In [1]: import numpy as np

In [2]: from numpy import linalg as LA

In [3]: np.set_printoptions(suppress=True, linewidth=140)

In [4]: tidy = lambda a: np.round(a, 3) + 0

In [5]: mat = np.loadtxt("x.csv", delimiter=",")

In [6]: print(mat)
[[ 0.5  0.8 -1. ]
 [-0.3  0.6  0.1]
 [ 0.5  0.2 -1.3]
 [ 0.4  0.5  0.3]
 [-6.  -9.5 -2. ]
 [ 2.8 -0.9 -1.7]
 [-0.2 -2.   0.4]
 [-0.9  0.2 -0.8]
 [ 1.4 -1.  -0.3]
 [-1.3  0.2 -0.8]
 [ 0.4  0.2  1.6]
 [-0.2  1.7 -0.9]
 [ 0.1 -1.  -0.8]
 [-0.8 -1.8  1.9]
 [ 1.   0.2 -0.5]
 [-0.5  2.5 -0.7]
 [-1.9 -0.7  0.7]
 [-1.1 -1.  -2. ]
 [ 0.4 -0.8 -0.2]]

In [7]: G = mat.T @ mat

In [8]: print(np.trace(G), (mat ** 2).sum())
193.29 193.29

In [9]: print(tidy(G))
[[ 56.17  55.7    7.3 ]
 [ 55.7  113.02  14.85]
 [  7.3   14.85  24.1 ]]

In [10]: print(LA.matrix_rank(G))
3

In [11]: d = LA.norm(mat[:, None] - mat[None], axis=-1)

In [12]: print(np.flatnonzero(d[7] < d.mean() / 2))
[ 0  1  2  7  9 12]

In [13]: print(d.shape)
(19, 19)

In [14]: print((d + 1e9 * np.eye(19)).round(6).argmin(axis=1))
[ 2  3  0  1  6  8 18  9 18  7  3 15 18  6  0 11  9 12 12]

In [15]: print(LA.matrix_rank(d ** 2))
5

In [16]: print(tidy(d[:5, :5]))
[[ 0.     1.375  0.671  1.338 12.22 ]
 [ 1.375  0.     1.661  0.735 11.786]
 [ 0.671  1.661  0.     1.631 11.697]
 [ 1.338  0.735  1.631  0.    12.093]
 [12.22  11.786 11.697 12.093  0.   ]]

In [17]: print(np.unravel_index(d.round(6).argmax(), d.shape))
(np.int64(4), np.int64(15))

In [18]: P = mat @ LA.solve(mat.T @ mat, mat.T)

In [19]: print(tidy(P @ mat[:, 1]))
[ 0.8  0.6  0.2  0.5 -9.5 -0.9 -2.   0.2 -1.   0.2  0.2  1.7 -1.  -1.8  0.2  2.5 -0.7 -1.  -0.8]

In [20]: print(tidy(np.trace(P)))
3.0

In [21]: E = np.loadtxt("a.csv", delimiter=",")

In [22]: print(E)
[[-0.927  0.964 -1.758]
 [ 2.731 -2.582  5.221]
 [-0.663  0.705 -1.661]
 [-1.377  1.6   -2.816]
 [-0.024  0.197 -0.393]
 [-0.641  1.109 -1.859]
 [-0.227  0.33  -0.315]
 [ 1.21  -1.224  2.359]
 [-0.061  0.136 -0.172]
 [-0.061  0.114  0.001]
 [ 0.123 -0.077  0.143]
 [ 1.09  -1.044  2.366]
 [ 0.522 -0.418  0.856]
 [ 0.837 -0.73   1.693]
 [-1.12   1.22  -2.607]
 [ 0.817 -0.625  1.503]
 [-1.674  1.643 -3.421]
 [ 0.693 -0.721  1.401]
 [-2.262  2.426 -4.436]
 [-1.308  1.191 -2.416]
 [ 0.772 -0.992  1.93 ]
 [-1.801  1.673 -3.537]
 [-0.029 -0.151  0.047]
 [ 0.258 -0.238  0.585]]

In [23]: U, sig, vt = LA.svd(E)

In [24]: print(np.argmax(sig[:-1] / (sig[1:] + 1e-6)) + 1)
1

In [25]: print(tidy(sig))
[13.647  0.524  0.43 ]

In [26]: Y = U[:, :1] @ np.diag(sig[:1]) @ vt[:1]

In [27]: print(tidy(LA.norm(E - Y, 2)), tidy(sig[1]))
0.524 0.524

In [28]: print(tidy(np.abs(E - Y).max()))
0.263

In [29]: print(LA.matrix_rank(Y))
1

In [30]: print(tidy(LA.norm(E - Y) / LA.norm(E)))
0.05

In [31]: G = np.cov(E, rowvar=False)

In [32]: print(G.shape)
(3, 3)

In [33]: print(tidy(G))
[[ 1.317 -1.317  2.633]
 [-1.317  1.338 -2.656]
 [ 2.633 -2.656  5.311]]

In [34]: print(np.argsort(-E.std(axis=0).round(6), kind="stable"))
[2 1 0]

In [35]: print(tidy(E.std(axis=0)))
[1.124 1.133 2.256]

In [36]: W = np.array([[3, 2, 2, 2, 3], [1, 3, 2, 2, 3], [0, 3, 2, 0, 2]])

In [37]: beta = np.array([-3, 3, -1, 3, -2])

In [38]: hid = np.maximum(G @ W + beta, 0)

In [39]: print(tidy((hid > 0).mean(axis=0)))
[0.333 0.667 0.667 1.    0.667]

In [40]: print((hid > 0).astype(int))
[[0 1 1 1 1]
 [0 0 0 1 0]
 [1 1 1 1 1]]

In [41]: print(tidy(hid))
[[ 0.     9.582  4.266  3.     3.266]
 [ 0.     0.     0.     3.042  0.   ]
 [ 2.244 16.234  9.578  2.955  8.556]]

In [42]: cent = np.array([[-2, 1], [1, 0], [-3, 3], [0, 0], [2, -3]])

In [43]: print(tidy(hid @ cent))
[[3.315 3.001]
 [0.    0.   ]
 [0.122 5.311]]

In [44]: print(W @ cent)
[[-4  0]
 [ 1 -2]
 [ 1  0]]

In [45]: J = np.loadtxt("dump.csv", delimiter=",")

In [46]: print(J)
[[ 0. -2.  2. -3.  2.  0.  0.  2.  3.  2.]
 [ 0. -1.  1.  0. -1.  1.  1.  1.  2.  2.]
 [ 0.  0. -2. -1. -3. -2.  0. -1. -1. -3.]
 [ 0.  0.  0.  1. -1. -1.  3.  2.  2.  2.]
 [ 0.  0.  0.  0. -1.  2.  1.  1.  3. -2.]
 [ 0.  0.  0.  0.  0. -2.  3. -1. -1.  2.]
 [ 0.  0.  0.  0.  0.  0. -2.  1. -2. -3.]
 [ 0.  0.  0.  0.  0.  0.  0. -3. -2.  3.]
 [ 0.  0.  0.  0.  0.  0.  0.  0.  2. -2.]
 [ 0.  0.  0.  0.  0.  0.  0.  0.  0. -1.]]

In [47]: # rank 9

In [48]: Y = J / np.sqrt((J ** 2).mean(axis=1, keepdims=True))

In [49]: print(tidy(LA.norm(Y, axis=1)))
[3.162 3.162 3.162 3.162 3.162 3.162 3.162 3.162 3.162 3.162]

In [50]: print(LA.matrix_rank(J - J.mean(axis=1, keepdims=True)))
9

In [51]: rng = np.random.default_rng(1333)

In [52]: Y = J + rng.integers(-2, 3, (10, 9)) @ rng.integers(-2, 3, (9, 10))

In [53]: print(Y)
[[ -2.  -5.   4.  -6.   0.  -6.  -1.   8.   3.  15.]
 [ -1.  -7.   6.  -9.   2.  -4.   3.  -1.  -5.   4.]
 [ -6.  -9.  -7.  -4.   1.   6.  -3.   4.   6.  -3.]
 [  5.   5.  13.   1.   1. -14.   9.   0. -11.   1.]
 [ 11.   6.   4.   8.   3.  -2.  14. -10. -13.  -9.]
 [ -6.  -2.   7.  -4.  -5.  -3.  -3.   3.   5.  10.]
 [  0.   1.   9.   5.  -4.  -6.  11.   0. -13.  -1.]
 [  0.  -4.  -7.  -4.  -2.  -1.   7.  -3.  -8.   6.]
 [ -7.  -4.   3.  -6.  -1.  -1.  -4.   6.   6.  -1.]
 [  0.  -7.  -6.  -3.   4.   5.   1.   4.   3.  -1.]]

In [54]: print(Y - J)
[[ -2.  -3.   2.  -3.  -2.  -6.  -1.   6.   0.  13.]
 [ -1.  -6.   5.  -9.   3.  -5.   2.  -2.  -7.   2.]
 [ -6.  -9.  -5.  -3.   4.   8.  -3.   5.   7.   0.]
 [  5.   5.  13.   0.   2. -13.   6.  -2. -13.  -1.]
 [ 11.   6.   4.   8.   4.  -4.  13. -11. -16.  -7.]
 [ -6.  -2.   7.  -4.  -5.  -1.  -6.   4.   6.   8.]
 [  0.   1.   9.   5.  -4.  -6.  13.  -1. -11.   2.]
 [  0.  -4.  -7.  -4.  -2.  -1.   7.   0.  -6.   3.]
 [ -7.  -4.   3.  -6.  -1.  -1.  -4.   6.   4.   1.]
 [  0.  -7.  -6.  -3.   4.   5.   1.   4.   3.   0.]]

In [55]: print(LA.matrix_rank(Y - J, tol=1e-8))
9

In [56]: t3 = np.stack([J, -3 * J, J[::-1]])

In [57]: print(LA.matrix_rank(t3.reshape(3, -1)))
2

In [58]: print((t3 @ J.T).shape)
(3, 10, 10)

In [59]: print(tidy(LA.det(t3)))
[0. 0. 0.]

In [60]: M = np.loadtxt("run1.csv", delimiter=",")

In [61]: print(M)
[[ 5.  0.  5.  1. -3. -1.  3. -2.  1.  0.]
 [ 3.  5. -5.  0.  0. -2.  3.  2.  3. -4.]
 [-4.  4.  0. -4. -1.  0.  5. -5.  5.  3.]
 [-4. -3.  5.  2.  0.  0.  4.  2. -4.  0.]
 [-1.  0.  1.  2. -2.  4.  0.  5. -5. -5.]
 [ 2. -5. -3.  1.  5.  1. -3.  3.  1. -4.]
 [-1. -1. -1.  1.  1.  1.  1. -5. -2.  0.]
 [-3.  1.  4. -2. -2. -1.  5.  5. -2.  5.]
 [ 0.  0.  0.  0.  0.  0.  0.  0. -3.  5.]
 [ 0.  0.  0.  0.  0.  0.  0.  0. -2.  5.]]

In [62]: z = rng.permutation(10)

In [63]: print(z)
[9 2 1 3 4 7 6 5 8 0]

In [64]: Y = M[z][:, z]

In [65]: print(np.diag(Y))
[ 5.  0.  5.  2. -2.  5.  1.  1. -3.  5.]

In [66]: print(tidy(np.sort(np.abs(LA.eigvals(Y)))))
[ 1.449  1.554  1.554  3.449  5.143  5.224  6.516  6.516 10.916 10.916]

In [67]: print(np.allclose(Y, M))
False

In [68]: print(Y)
[[ 5.  0.  0.  0.  0.  0.  0.  0. -2.  0.]
 [ 3.  0.  4. -4. -1. -5.  5.  0.  5. -4.]
 [-4. -5.  5.  0.  0.  2.  3. -2.  3.  3.]
 [ 0.  5. -3.  2.  0.  2.  4.  0. -4. -4.]
 [-5.  1.  0.  2. -2.  5.  0.  4. -5. -1.]
 [ 5.  4.  1. -2. -2.  5.  5. -1. -2. -3.]
 [ 0. -1. -1.  1.  1. -5.  1.  1. -2. -1.]
 [-4. -3. -5.  1.  5.  3. -3.  1.  1.  2.]
 [ 5.  0.  0.  0.  0.  0.  0.  0. -3.  0.]
 [ 0.  5.  0.  1. -3. -2.  3. -1.  1.  5.]]
